In [1]: import numpy as np

In [2]: from numpy import linalg as LA

In [3]: np.set_printoptions(suppress=True, linewidth=100)

In [4]: rng = np.random.default_rng(786)

In [5]: theta = np.sort(rng.uniform(-2, 2, 26))

In [6]: A = np.c_[theta, theta ** 2, theta ** 3] @ np.array([[2, 0, 2], [3, 0, -2], [-1, -1, -1]])

In [7]: A.round(2) + 0
Out[7]: 
array([[ 11.59,   5.64,  -4.26],
       [  9.53,   4.58,  -4.26],
       [  8.74,   4.18,  -4.23],
       [  5.36,   2.52,  -3.91],
       [  3.5 ,   1.66,  -3.51],
       [  2.42,   1.18,  -3.17],
       [  1.47,   0.77,  -2.75],
       [  1.19,   0.66,  -2.6 ],
       [  0.97,   0.57,  -2.46],
       [ -0.06,   0.15,  -1.49],
       [ -0.26,   0.06,  -1.06],
       [ -0.3 ,   0.02,  -0.68],
       [ -0.11,   0.  ,  -0.13],
       [  0.67,  -0.02,   0.36],
       [  1.3 ,  -0.07,   0.41],
       [  1.49,  -0.1 ,   0.4 ],
       [  3.04,  -0.53,  -0.21],
       [  3.34,  -0.65,  -0.43],
       [  4.02,  -1.01,  -1.02],
       [  4.62,  -1.42,  -1.7 ],
       [  5.64,  -2.38,  -3.28],
       [  6.35,  -3.34,  -4.82],
       [  6.91,  -4.35,  -6.42],
       [  7.28,  -5.22,  -7.78],
       [  7.87,  -7.3 , -10.95],
       [  7.98,  -7.86, -11.79]])

In [8]: print(A.shape)
(26, 3)

In [9]: np.round(LA.svd(A, compute_uv=False), 2)
Out[9]: array([34.28, 16.74,  6.14])

In [10]: np.count_nonzero(A)
Out[10]: np.int64(78)

In [11]: round(LA.norm(A), 2)
Out[11]: np.float64(38.64)

In [12]: mat = np.loadtxt("block18.csv", delimiter=",")

In [13]: print(mat.round(2))
[[0.71 0.14 0.43]
 [0.14 0.03 0.09]
 [0.43 0.09 0.26]]

In [14]: x = np.array([-2, -1, -2])

In [15]: np.sign((mat @ x).round(6))
Out[15]: array([-1., -1., -1.])

In [16]: np.round(mat @ np.eye(3)[0], 2)
Out[16]: array([0.71, 0.14, 0.43])

In [17]: np.round(mat * x, 2)
Out[17]: 
array([[-1.43, -0.14, -0.86],
       [-0.29, -0.03, -0.17],
       [-0.86, -0.09, -0.51]])

In [18]: LA.norm(mat @ x) <= LA.norm(mat, 2) * LA.norm(x) + 1e-9
Out[18]: np.True_

In [19]: (mat @ x).argmax()
Out[19]: np.int64(1)

In [20]: np.round(mat @ np.ones(3), 2)
Out[20]: array([1.29, 0.26, 0.77])

In [21]: gram = mat.T @ mat

In [22]: np.allclose(gram, gram.T)
Out[22]: True

In [23]: (mat @ mat.T).shape
Out[23]: (3, 3)

In [24]: np.round(LA.eigvalsh(gram)[::-1], 2) + 0
Out[24]: array([1., 0., 0.])

In [25]: np.round(np.diag(gram), 2)
Out[25]: array([0.71, 0.03, 0.26])

In [26]: M = np.load("out6.npy")

In [27]: print(M)
[[ 1 -1  1 -1]
 [ 1  0  0  0]
 [ 1  1  1  1]
 [ 1  2  4  8]
 [ 1  3  9 27]]

In [28]: f = np.array([0, 4])

In [29]: np.polyval(f, M[3])
Out[29]: array([4, 4, 4, 4])

In [30]: print(np.convolve(M[3], f))
[ 0  4  8 16 32]

In [31]: np.array([np.convolve(row, f, "same") for row in M])
Out[31]: 
array([[ 0,  4, -4,  4],
       [ 0,  4,  0,  0],
       [ 0,  4,  4,  4],
       [ 0,  4,  8, 16],
       [ 0,  4, 12, 36]])

In [32]: B = np.c_[M[:, :3] @ np.array([[0, -6, 0], [7, 7, -1], [-1, -1, 6]]), np.array([2, 2, -3, 3, -1])]

In [33]: B
Out[33]: 
array([[ -8, -14,   7,   2],
       [  0,  -6,   0,   2],
       [  6,   0,   5,  -3],
       [ 10,   4,  22,   3],
       [ 12,   6,  51,  -1]])

In [34]: np.round(LA.norm(B - M @ LA.lstsq(M, B)[0], axis=0), 2) + 0
Out[34]: array([0.  , 0.  , 0.  , 4.42])

In [35]: print(np.round(LA.lstsq(M, B[:, 0])[0], 2) + 0)
[ 0.  7. -1.  0.]

In [36]: LA.matrix_rank(np.c_[M, B])
Out[36]: np.int64(5)
